% python3 -q
>>> import numpy as np
>>> from numpy import linalg as LA
>>> np.set_printoptions(precision=3, suppress=True, linewidth=160)
>>> def tidy(a):
...     return np.round(a, 3) + 0
... 
>>> rng = np.random.default_rng(179055)
>>> z = rng.integers(0, 3, 3)
>>> arr = np.array([[2, 4, 5], [2, 1, 4], [1, 1, 4]]) * (z[:, None] == z)
>>> arr
array([[2, 0, 5],
       [0, 1, 0],
       [1, 0, 4]])
>>> theta = np.radians(90)
>>> R = np.eye(3)
>>> R[2, 2] = R[0, 0] = np.cos(theta)
>>> R[2, 0], R[0, 2] = -np.sin(theta), np.sin(theta)
>>> tidy(R)
array([[ 0.,  0.,  1.],
       [ 0.,  1.,  0.],
       [-1.,  0.,  0.]])
>>> out = arr @ R.T
>>> np.allclose(arr @ arr.T, out @ out.T)
True
>>> tidy(LA.svd(arr, compute_uv=False)), tidy(LA.svd(out, compute_uv=False))
(array([6.768, 1.   , 0.443]), array([6.768, 1.   , 0.443]))
>>> np.abs(out - arr).max(axis=0)
array([3., 0., 7.])
>>> vec = np.array([2, 1, -3])
>>> rhs = arr @ vec
>>> rhs
array([-11,   1, -10])
>>> tidy(LA.solve(arr.T, arr[0]))
array([1., 0., 0.])
>>> print(tidy(LA.solve(arr, arr[:, 2])))
[0. 0. 1.]
>>> tidy(LA.solve(arr, rhs + arr[:, 1]))
array([ 2.,  2., -3.])
>>> r0 = np.array([-6, 9, -6])
>>> out = arr + np.outer(r0, np.eye(3)[2])
>>> LA.matrix_rank(out - arr)
np.int64(1)
>>> print(tidy(LA.det(out) / LA.det(arr)), tidy(1 + LA.solve(arr, r0)[2]))
-1.0 -1.0
>>> tidy(np.sort(LA.eigvals(arr).real))
array([0.551, 1.   , 5.449])
>>> r0 = np.array([2, 2, 1])
>>> A = np.outer(rng.normal(size=23), r0) + 0.3 * rng.normal(size=(23, 3))
>>> tidy(A)
array([[-3.095, -3.053, -1.477],
       [ 1.329,  0.723,  0.832],
       [ 1.87 ,  2.012,  0.391],
       [ 1.408,  0.935,  1.335],
       [ 2.947,  2.886,  1.909],
       [-2.499, -2.548, -1.911],
       [ 3.884,  3.643,  1.882],
       [ 3.067,  3.358,  1.12 ],
       [-1.283, -0.839, -0.717],
       [ 1.496,  1.356,  0.216],
       [-0.364,  0.23 ,  0.175],
       [ 1.332,  1.149,  0.559],
       [-0.572,  0.155, -0.516],
       [ 1.283,  0.811,  0.08 ],
       [-1.256, -1.563,  0.215],
       [ 0.958,  0.867,  0.151],
       [-1.081, -1.409, -0.592],
       [-0.873, -1.218, -0.282],
       [ 0.156,  0.005,  0.058],
       [ 2.279,  2.756,  1.418],
       [-3.711, -3.718, -1.76 ],
       [-0.478, -0.218, -0.149],
       [-2.489, -2.199, -1.276]])
>>> out = A / np.sqrt((A ** 2).mean(axis=1, keepdims=True))
>>> tidy(out[8])
array([-1.313, -0.859, -0.734])
>>> G = np.cov(A, rowvar=False)
>>> print(tidy(np.polyfit(A[:, 0], A[:, 1], 1)))
[ 0.973 -0.003]
>>> tidy(np.corrcoef(A.T))
array([[1.   , 0.985, 0.934],
       [0.985, 1.   , 0.912],
       [0.934, 0.912, 1.   ]])
>>> tidy(G)
array([[4.229, 4.117, 2.055],
       [4.117, 4.134, 1.985],
       [2.055, 1.985, 1.146]])
